% ipython --no-banner

In [1]: import numpy as np

In [2]: from numpy import linalg as LA

In [3]: np.set_printoptions(suppress=True, linewidth=140)

In [4]: F = np.array([[0.7, 1.3, -1.3, 0.5, -0.9, -0.3, 1.0, -0.4, 0.8],
   ...:     [-2.5, 1.6, 0.4, 0.9, -1.1, -0.2, 1.1, 0.6, -1.3],
   ...:     [0.3, -1.0, 0.6, 0.8, 1.4, 1.7, 0.4, -0.8, 0.2]])

In [5]: B = F / np.sqrt((F ** 2).mean(axis=1, keepdims=True))

In [6]: print(np.round(LA.norm(B, axis=1), 1))
[3. 3. 3.]

In [7]: print(np.round(F - F.mean(axis=1, keepdims=True), 1) + 0)
[[ 0.5  1.1 -1.5  0.3 -1.1 -0.5  0.8 -0.6  0.6]
 [-2.4  1.7  0.5  1.  -1.  -0.1  1.2  0.7 -1.2]
 [-0.1 -1.4  0.2  0.4  1.   1.3  0.  -1.2 -0.2]]

In [8]: theta = np.radians(45)

In [9]: R = np.eye(9)

In [10]: R[3, 3] = R[5, 5] = np.cos(theta)

In [11]: R[3, 5], R[5, 3] = -np.sin(theta), np.sin(theta)

In [12]: print(R.round(1))
[[ 1.   0.   0.   0.   0.   0.   0.   0.   0. ]
 [ 0.   1.   0.   0.   0.   0.   0.   0.   0. ]
 [ 0.   0.   1.   0.   0.   0.   0.   0.   0. ]
 [ 0.   0.   0.   0.7  0.  -0.7  0.   0.   0. ]
 [ 0.   0.   0.   0.   1.   0.   0.   0.   0. ]
 [ 0.   0.   0.   0.7  0.   0.7  0.   0.   0. ]
 [ 0.   0.   0.   0.   0.   0.   1.   0.   0. ]
 [ 0.   0.   0.   0.   0.   0.   0.   1.   0. ]
 [ 0.   0.   0.   0.   0.   0.   0.   0.   1. ]]

In [13]: B = F @ R.T

In [14]: print(B.round(1))
[[ 0.7  1.3 -1.3  0.6 -0.9  0.1  1.  -0.4  0.8]
 [-2.5  1.6  0.4  0.8 -1.1  0.5  1.1  0.6 -1.3]
 [ 0.3 -1.   0.6 -0.6  1.4  1.8  0.4 -0.8  0.2]]

In [15]: print(np.allclose(LA.norm(F, axis=1), LA.norm(B, axis=1)))
True

In [16]: print(np.round(LA.svd(F, compute_uv=False), 1), np.round(LA.svd(B, compute_uv=False), 1))
[4.  2.8 2.2] [4.  2.8 2.2]

In [17]: print(np.round(np.abs(B - F).max(axis=0), 1))
[0.  0.  0.  1.4 0.  0.7 0.  0.  0. ]

In [18]: print(round(LA.det(R), 1), np.round(np.trace(R), 1))
1.0 8.4

In [19]: Uu, s, Vt = LA.svd(B, full_matrices=False)

In [20]: print(np.round(Uu.T @ Uu, 1) + 0)
[[1. 0. 0.]
 [0. 1. 0.]
 [0. 0. 1.]]

In [21]: print(Uu.shape, s.shape, Vt.shape)
(3, 3) (3,) (3, 9)

In [22]: print(np.abs(Uu[:, 0]).round(6).argmax())
1

In [23]: print(np.round(np.cumsum(s ** 2) / np.sum(s ** 2), 1))
[0.6 0.8 1. ]

In [24]: print((s > 1e-8).sum())
3

In [25]: u = np.array([1, 3, 0])

In [26]: print(np.round(np.cross(F[0, :3], F[2, :3]), 1))
[-0.5 -0.8 -1.1]

In [27]: print(np.round(np.correlate(F[0], F[2], "full"), 1))
[ 0.1 -0.3 -1.   2.8  2.1  1.   0.6 -2.8 -2.4  1.8 -0.6  2.5  1.4 -0.7  1.2 -0.9  0.2]

In [28]: m1 = np.load("test1.npy")

In [29]: print(m1)
[[ 18.5 -21.8  41.4   0.4]
 [ 20.5 -19.2  39.7   0.3]
 [ 21.  -18.9  41.4   0. ]
 [ 20.3 -19.1  39.9  -2. ]
 [ 19.3 -21.4  40.3   1.7]
 [ 22.3 -21.7  37.2   0.7]
 [ 20.8 -20.8  40.2   1.6]
 [ 19.8 -21.   41.1   0.6]
 [ 20.1 -20.6  39.6   2.3]
 [ 21.  -22.   40.2  -0.2]]

In [30]: print(m1.reshape(2, -1))
[[ 18.5 -21.8  41.4   0.4  20.5 -19.2  39.7   0.3  21.  -18.9  41.4   0.   20.3 -19.1  39.9  -2.   19.3 -21.4  40.3   1.7]
 [ 22.3 -21.7  37.2   0.7  20.8 -20.8  40.2   1.6  19.8 -21.   41.1   0.6  20.1 -20.6  39.6   2.3  21.  -22.   40.2  -0.2]]

In [31]: print(m1.reshape(-1, 2))
[[ 18.5 -21.8]
 [ 41.4   0.4]
 [ 20.5 -19.2]
 [ 39.7   0.3]
 [ 21.  -18.9]
 [ 41.4   0. ]
 [ 20.3 -19.1]
 [ 39.9  -2. ]
 [ 19.3 -21.4]
 [ 40.3   1.7]
 [ 22.3 -21.7]
 [ 37.2   0.7]
 [ 20.8 -20.8]
 [ 40.2   1.6]
 [ 19.8 -21. ]
 [ 41.1   0.6]
 [ 20.1 -20.6]
 [ 39.6   2.3]
 [ 21.  -22. ]
 [ 40.2  -0.2]]

In [32]: T = m1.reshape(10, 2, -1)

In [33]: print(np.einsum("ihd,jhd->hij", T, T).shape)
(2, 10, 10)

In [34]: print(T.transpose(1, 0, 2))
[[[ 18.5 -21.8]
  [ 20.5 -19.2]
  [ 21.  -18.9]
  [ 20.3 -19.1]
  [ 19.3 -21.4]
  [ 22.3 -21.7]
  [ 20.8 -20.8]
  [ 19.8 -21. ]
  [ 20.1 -20.6]
  [ 21.  -22. ]]

 [[ 41.4   0.4]
  [ 39.7   0.3]
  [ 41.4   0. ]
  [ 39.9  -2. ]
  [ 40.3   1.7]
  [ 37.2   0.7]
  [ 40.2   1.6]
  [ 41.1   0.6]
  [ 39.6   2.3]
  [ 40.2  -0.2]]]

In [35]: print(T.shape)
(10, 2, 2)

In [36]: print(np.swapaxes(T, 1, 2)[7])
[[ 19.8  41.1]
 [-21.    0.6]]

In [37]: print(T[:, 0])
[[ 18.5 -21.8]
 [ 20.5 -19.2]
 [ 21.  -18.9]
 [ 20.3 -19.1]
 [ 19.3 -21.4]
 [ 22.3 -21.7]
 [ 20.8 -20.8]
 [ 19.8 -21. ]
 [ 20.1 -20.6]
 [ 21.  -22. ]]
